In [1]: import numpy as np

In [2]: from numpy import linalg as LA

In [3]: np.set_printoptions(precision=2, suppress=True, linewidth=140, legacy="1.25")

In [4]: W0 = np.load("case1.npy")

In [5]: W0
Out[5]: 
array([[ 0,  5,  3, -2,  0,  0,  5],
       [-5,  0, -1, -3, -6, -5, -3],
       [-3,  1,  0, -6,  1,  2, -3],
       [ 2,  3,  6,  0, -3, -3,  3],
       [ 0,  6, -1,  3,  0,  5, -1],
       [ 0,  5, -2,  3, -5,  0,  3],
       [-5,  3,  3, -3,  1, -3,  0]])

In [6]: rank = LA.matrix_rank(W0)

In [7]: rank
Out[7]: 6

In [8]: null = LA.svd(W0)[2][rank:].T

In [9]: np.allclose(W0 @ null, 0)
Out[9]: True

In [10]: null.shape
Out[10]: (7, 1)

In [11]: [int(LA.matrix_rank(np.delete(W0, i, axis=0))) for i in range(7)]
Out[11]: [6, 6, 6, 6, 6, 6, 6]

In [12]: other = np.array([[7, 9, 4],
    ...:     [5, 6, 7],
    ...:     [8, 6, 7],
    ...:     [8, 2, 5],
    ...:     [6, 2, 6],
    ...:     [3, 6, 2],
    ...:     [4, 9, 7]])

In [13]: LA.matrix_rank(W0 @ other)
Out[13]: 3

In [14]: LA.matrix_rank(np.vstack([W0, other.T]))
Out[14]: 7

In [15]: W0 @ other
Out[15]: 
array([[  53,   89,   81],
       [-130, -126, -109],
       [ -64,  -46,  -46],
       [  62,   75,   68],
       [  57,   57,   53],
       [  15,   41,   27],
       [ -23,  -31,    7]])

In [16]: data = np.load("sample10.npy")

In [17]: data
Out[17]: 
array([[-1, -1, -2,  1,  0, -5, -1],
       [-1, -1, -2,  1,  0, -5, -1],
       [-1, -1, -2,  1,  0, -5, -1],
       [ 3,  3,  2,  5,  4, -1,  3],
       [ 2,  2,  1,  4,  3, -2,  2],
       [ 0,  0, -1,  2,  1, -4,  0]])

In [18]: LA.matrix_rank(data, rtol=0.1)
Out[18]: 2

In [19]: [round(float(x), 2) for x in LA.svd(data, compute_uv=False)[:3]]
Out[19]: [11.36, 10.34, 0.0]

In [20]: np.argsort(-LA.norm(data, axis=0).round(6), kind="stable")[:3]
Out[20]: array([5, 3, 4])

In [21]: LA.cond(data) > 100
Out[21]: True

In [22]: round(LA.norm(data, 2) / LA.norm(data), 2)
Out[22]: 0.74

In [23]: F = np.loadtxt("dump.csv", delimiter=",")

In [24]: F
Out[24]: 
array([[ 2.,  1.,  2.,  1.,  2.,  1.],
       [-9.,  1., -9.,  1., -9.,  1.],
       [-9.,  2., -9.,  2., -9.,  2.],
       [ 2.,  1.,  2.,  1.,  2.,  1.],
       [-9.,  1., -9.,  1., -9.,  1.],
       [-9.,  2., -9.,  2., -9.,  2.]])

In [25]: left, sig, VT = LA.svd(F)

In [26]: evecs = VT[:(sig > 1e-8).sum()]

In [27]: rng = np.random.default_rng(80811)

In [28]: vec = F[3] + -2 * F[2] + rng.integers(2) * np.eye(6)[3]

In [29]: vec
Out[29]: array([20., -3., 20., -3., 20., -3.])

In [30]: LA.matrix_rank(np.vstack([F, vec]))
Out[30]: 2

In [31]: np.diag(evecs.T @ evecs)
Out[31]: array([0.33, 0.33, 0.33, 0.33, 0.33, 0.33])

In [32]: other = data + rng.integers(-2, 3, (6, 2)) @ rng.integers(-2, 3, (2, 7))

In [33]: other
Out[33]: 
array([[-5, -6, -2,  1, -6, -6,  1],
       [ 2, -1, -2,  6,  2, -8,  5],
       [-3,  1, -2, -5,  0, -1, -9],
       [-2, -1,  2,  2, -2,  0,  1],
       [-2, -3,  1,  4, -3, -3,  4],
       [ 3,  0, -1,  7,  3, -7,  6]])

In [34]: np.round(LA.svd(other - data, compute_uv=False), 2) + 0
Out[34]: array([18.01, 14.85,  0.  ,  0.  ,  0.  ,  0.  ])

In [35]: LA.matrix_rank(other - data, tol=1e-8)
Out[35]: 2

In [36]: rank = LA.matrix_rank(F)

In [37]: rank
Out[37]: 2

In [38]: null = LA.svd(F)[2][rank:].T

In [39]: np.allclose(F @ null, 0)
Out[39]: True

In [40]: [int(LA.matrix_rank(F[:, :j + 1])) for j in range(6)]
Out[40]: [1, 2, 2, 2, 2, 2]

In [41]: np.round(null @ null.T, 2) + 0
Out[41]: 
array([[ 0.67,  0.  , -0.33,  0.  , -0.33,  0.  ],
       [ 0.  ,  0.67,  0.  , -0.33,  0.  , -0.33],
       [-0.33,  0.  ,  0.67,  0.  , -0.33,  0.  ],
       [ 0.  , -0.33,  0.  ,  0.67,  0.  , -0.33],
       [-0.33,  0.  , -0.33,  0.  ,  0.67,  0.  ],
       [ 0.  , -0.33,  0.  , -0.33,  0.  ,  0.67]])

In [42]: LA.matrix_rank(F.T @ F), LA.matrix_rank(F @ F.T)
Out[42]: (2, 2)

In [43]: left, sig, VT = LA.svd(F)

In [44]: np.argmax(sig[:-1] / (sig[1:] + 1e-6)) + 1
Out[44]: 2

In [45]: other = left[:, :2] @ np.diag(sig[:2]) @ VT[:2]

In [46]: round(float(LA.norm(F - other, 2)), 2), round(sig[2], 2)
Out[46]: (0.0, 0.0)

In [47]: LA.matrix_rank(other)
Out[47]: 2

In [48]: round(float(LA.norm(F - other) / LA.norm(F)), 2)
Out[48]: 0.0

In [49]: LA.matrix_rank(F, rtol=0.05)
Out[49]: 2

In [50]: J = np.load("mat.npy")

In [51]: J
Out[51]: 
array([[-0.84,  0.84,  1.4 ],
       [-0.42,  0.42,  0.7 ],
       [ 0.3 , -0.3 , -0.5 ],
       [ 0.18, -0.18, -0.3 ]])

In [52]: round(np.trace(LA.pinv(J) @ J), 2)
Out[52]: 1.0

In [53]: J @ LA.pinv(J) @ J
Out[53]: 
array([[-0.84,  0.84,  1.4 ],
       [-0.42,  0.42,  0.7 ],
       [ 0.3 , -0.3 , -0.5 ],
       [ 0.18, -0.18, -0.3 ]])

In [54]: vec = np.array([-2, -3, -4])

In [55]: J * vec
Out[55]: 
array([[ 1.68, -2.52, -5.6 ],
       [ 0.84, -1.26, -2.8 ],
       [-0.6 ,  0.9 ,  2.  ],
       [-0.36,  0.54,  1.2 ]])

In [56]: LA.norm(J @ vec) <= LA.norm(J, 2) * LA.norm(vec) + 1e-9
Out[56]: True

In [57]: J @ np.eye(3)[0]
Out[57]: array([-0.84, -0.42,  0.3 ,  0.18])

In [58]: np.unique(data.round(6), axis=0).shape
Out[58]: (4, 7)

In [59]: np.allclose(data[:-1].T @ LA.lstsq(data[:-1].T, data[-1])[0], data[-1])
Out[59]: True

In [60]: np.round(data @ LA.pinv(data) @ data, 2) + 0
Out[60]: 
array([[-1., -1., -2.,  1.,  0., -5., -1.],
       [-1., -1., -2.,  1.,  0., -5., -1.],
       [-1., -1., -2.,  1.,  0., -5., -1.],
       [ 3.,  3.,  2.,  5.,  4., -1.,  3.],
       [ 2.,  2.,  1.,  4.,  3., -2.,  2.],
       [ 0.,  0., -1.,  2.,  1., -4.,  0.]])

In [61]: vec = np.array([5, 2, 1])

In [62]: h1 = np.maximum(J @ vec, 0)

In [63]: h1
Out[63]: array([0.  , 0.  , 0.4 , 0.24])

In [64]: J * (h1 > 1e-9)[:, None]
Out[64]: 
array([[-0.  ,  0.  ,  0.  ],
       [-0.  ,  0.  ,  0.  ],
       [ 0.3 , -0.3 , -0.5 ],
       [ 0.18, -0.18, -0.3 ]])

In [65]: mat = np.load("layer12.npy")

In [66]: mat
Out[66]: 
array([[ 0.69, -0.51,  0.51],
       [-0.51,  0.15,  0.85],
       [ 0.51,  0.85,  0.15]])

In [67]: left, sig, VT = LA.svd(mat, full_matrices=False)

In [68]: np.round(left.T @ mat @ VT.T, 2) + 0
Out[68]: 
array([[1., 0., 0.],
       [0., 1., 0.],
       [0., 0., 1.]])

In [69]: VT @ VT.T
Out[69]: 
array([[1., 0., 0.],
       [0., 1., 0.],
       [0., 0., 1.]])

In [70]: np.round(mat.T @ mat, 2) + 0
Out[70]: 
array([[1., 0., 0.],
       [0., 1., 0.],
       [0., 0., 1.]])

In [71]: LA.svd(mat, compute_uv=False)
Out[71]: array([1., 1., 1.])
